In [1]: import numpy as np

In [2]: np.set_printoptions(suppress=True, linewidth=140)

In [3]: K = np.load("block3.npy")

In [4]: print(K.round(2))
[[0.02 0.06 0.12 0.16 0.08 0.16 0.04 0.16 0.18]
 [0.   0.15 0.09 0.21 0.06 0.12 0.03 0.09 0.26]
 [0.09 0.05 0.18 0.05 0.14 0.18 0.11 0.2  0.  ]
 [0.06 0.16 0.08 0.14 0.18 0.16 0.08 0.06 0.06]
 [0.02 0.14 0.05 0.14 0.21 0.   0.07 0.21 0.14]
 [0.12 0.12 0.04 0.17 0.04 0.1  0.15 0.08 0.17]
 [0.06 0.08 0.12 0.12 0.14 0.14 0.14 0.06 0.12]
 [0.07 0.16 0.11 0.   0.16 0.16 0.13 0.04 0.16]
 [0.03 0.11 0.03 0.18 0.11 0.08 0.18 0.08 0.21]]

In [5]: # rows sum to 1

In [6]: r0 = np.array([2, 1, -2, -1, -1, 2, -1, 1, 1])

In [7]: other = K + np.outer(r0, np.eye(9)[5])

In [8]: print(np.linalg.matrix_rank(np.linalg.inv(other) - np.linalg.inv(K), tol=1e-8))
1

In [9]: print(other.round(2))
[[ 0.02  0.06  0.12  0.16  0.08  2.16  0.04  0.16  0.18]
 [ 0.    0.15  0.09  0.21  0.06  1.12  0.03  0.09  0.26]
 [ 0.09  0.05  0.18  0.05  0.14 -1.82  0.11  0.2   0.  ]
 [ 0.06  0.16  0.08  0.14  0.18 -0.84  0.08  0.06  0.06]
 [ 0.02  0.14  0.05  0.14  0.21 -1.    0.07  0.21  0.14]
 [ 0.12  0.12  0.04  0.17  0.04  2.1   0.15  0.08  0.17]
 [ 0.06  0.08  0.12  0.12  0.14 -0.86  0.14  0.06  0.12]
 [ 0.07  0.16  0.11  0.    0.16  1.16  0.13  0.04  0.16]
 [ 0.03  0.11  0.03  0.18  0.11  1.08  0.18  0.08  0.21]]

In [10]: q, evecs = np.linalg.qr(K[:, :8])[0], np.linalg.qr(K[:, 8:])[0]

In [11]: s = np.linalg.svd(q.T @ evecs, compute_uv=False)

In [12]: print((s > 0.9).sum())
1

In [13]: print(round(float(np.linalg.norm(q @ q.T - evecs @ evecs.T, 2)), 2))
1.0

In [14]: M = np.loadtxt("arr.csv", delimiter=",")

In [15]: print(M.round(2))
[[ 0.85  0.16 -0.91 -0.16  0.17  0.69  0.63 -0.05 -0.76 -1.08 -0.47 -0.3   0.36 -0.13]
 [ 0.16 -0.08  0.02  1.04 -0.18  0.68 -0.74  0.8  -0.62 -0.57  0.01 -0.14  0.91  0.57]
 [-0.91  0.02 -0.41 -0.19  0.06  0.78 -0.8   0.4   0.75  0.17 -0.08 -0.09  0.94  0.29]
 [-0.16  1.04 -0.19  1.16  0.02  0.26 -0.12 -0.44  0.29  0.08  0.82  0.41  0.19 -0.14]
 [ 0.17 -0.18  0.06  0.02  0.54 -0.32  0.27  0.03 -0.94  0.27 -0.28  0.56  0.27  0.67]
 [ 0.69  0.68  0.78  0.26 -0.32  0.62  0.54  0.34 -0.05  1.43  0.2  -0.76  0.9   0.34]
 [ 0.63 -0.74 -0.8  -0.12  0.27  0.54  1.04 -0.49 -0.47  0.94 -0.29  0.55  0.08 -0.09]
 [-0.05  0.8   0.4  -0.44  0.03  0.34 -0.49  0.59 -0.82  0.32 -0.33 -0.14 -0.51 -0.36]
 [-0.76 -0.62  0.75  0.29 -0.94 -0.05 -0.47 -0.82 -0.38 -0.69 -0.82  0.28  1.06 -0.66]
 [-1.08 -0.57  0.17  0.08  0.27  1.43  0.94  0.32 -0.69 -0.41 -0.09 -0.09  0.19  0.08]
 [-0.47  0.01 -0.08  0.82 -0.28  0.2  -0.29 -0.33 -0.82 -0.09  1.21 -0.95 -1.1   0.37]
 [-0.3  -0.14 -0.09  0.41  0.56 -0.76  0.55 -0.14  0.28 -0.09 -0.95 -0.89  0.13  0.51]
 [ 0.36  0.91  0.94  0.19  0.27  0.9   0.08 -0.51  1.06  0.19 -1.1   0.13 -0.04  0.07]
 [-0.13  0.57  0.29 -0.14  0.67  0.34 -0.09 -0.36 -0.66  0.08  0.37  0.51  0.07  1.2 ]]

In [16]: # symmetric, so the eigenvalues are real

In [17]: w, evecs = np.linalg.eigh(M)

In [18]: print(np.round(np.linalg.eigvalsh(M + 3 * np.eye(14)), 2) + 0)
[0. 1. 1. 1. 2. 2. 3. 4. 5. 5. 5. 6. 6. 6.]

In [19]: print(np.unique(w.round(6) + 0, return_counts=True)[1])
[1 3 2 1 1 3 3]

In [20]: E = np.load("run17.npy")

In [21]: print(E)
[[ 1 -2  3  3 -3  1  0  1 -1 -2  3  3  3  0  3 -2]
 [ 1 -3 -1  0 -3 -1  1 -1 -3 -3 -2  2  3 -3 -3  1]
 [ 2 -3 -2  3  1  1  2  2  1 -1  2  0  2 -2 -3 -3]
 [ 1 -2 -2 -3 -2  2 -2  1  3 -1  2  2 -3 -3 -1  0]
 [-3  1  2  2  2 -2 -1  2 -1 -2  0  1 -3 -2  0 -1]
 [ 1  1 -2  1  1 -2  0 -3  3 -3  2 -3  1  1 -2 -3]
 [-1  1  1  2  1 -2 -3 -3 -2 -1  1  2  3  1  2  3]
 [ 3  2 -3  1  3 -1 -1  1 -3 -1  1  0  1 -2  2 -2]
 [ 0  0 -1 -3 -2  0 -3  0 -3  3 -2  0 -1 -2  1  2]
 [ 0  1  4  3  0  2 -1  2  2  1  5  1  0  3  6 -3]]

In [22]: # null space of dimension 7

In [23]: rng = np.random.default_rng(683)

In [24]: other = E + rng.integers(-2, 3, (10, 9)) @ rng.integers(-2, 3, (9, 16))

In [25]: print(other)
[[  9  -5   1   9  -2  16   3  11 -18  -1  11   3  -8  -3  -3  -7]
 [  4  -5   3   4  -9  -3  -4   3  -4   8   0  12   8   6   1 -12]
 [ -5   5  -5   5  14   9   7  -3   0  -7  -1  -9  -3  -8 -14  13]
 [ -9   4 -11  -3   7  -3   7  -1  12  -6 -10   6  -1 -14   0   3]
 [-10   2  -3   1   7  -7  -1  -5   2  -9 -10  -2  -2  -4   0   2]
 [  7  -4   2  -8  -2   0  -9  -1  -1 -14   0  -9  -5  -1   9 -10]
 [ -3   9  -1  11   8   3  -7  -7  -8   6  -1  -2  -1   0  -2   3]
 [  0   7   0   6   9   2  -3  -4 -11   1   4   2   0  -2  -6   0]
 [  7   0   5   0  -5   4 -14  -3 -14   8   5  -6  -5   3   1  -2]
 [  2   9  -2  11   5  -4   3  -7  -4  10   5   3   5  -6   4  -6]]

In [26]: print(np.round(np.linalg.svd(other - E, compute_uv=False), 2) + 0)
[49.24 40.27 31.91 21.94 19.69 12.55  8.5   6.45  2.27  0.  ]
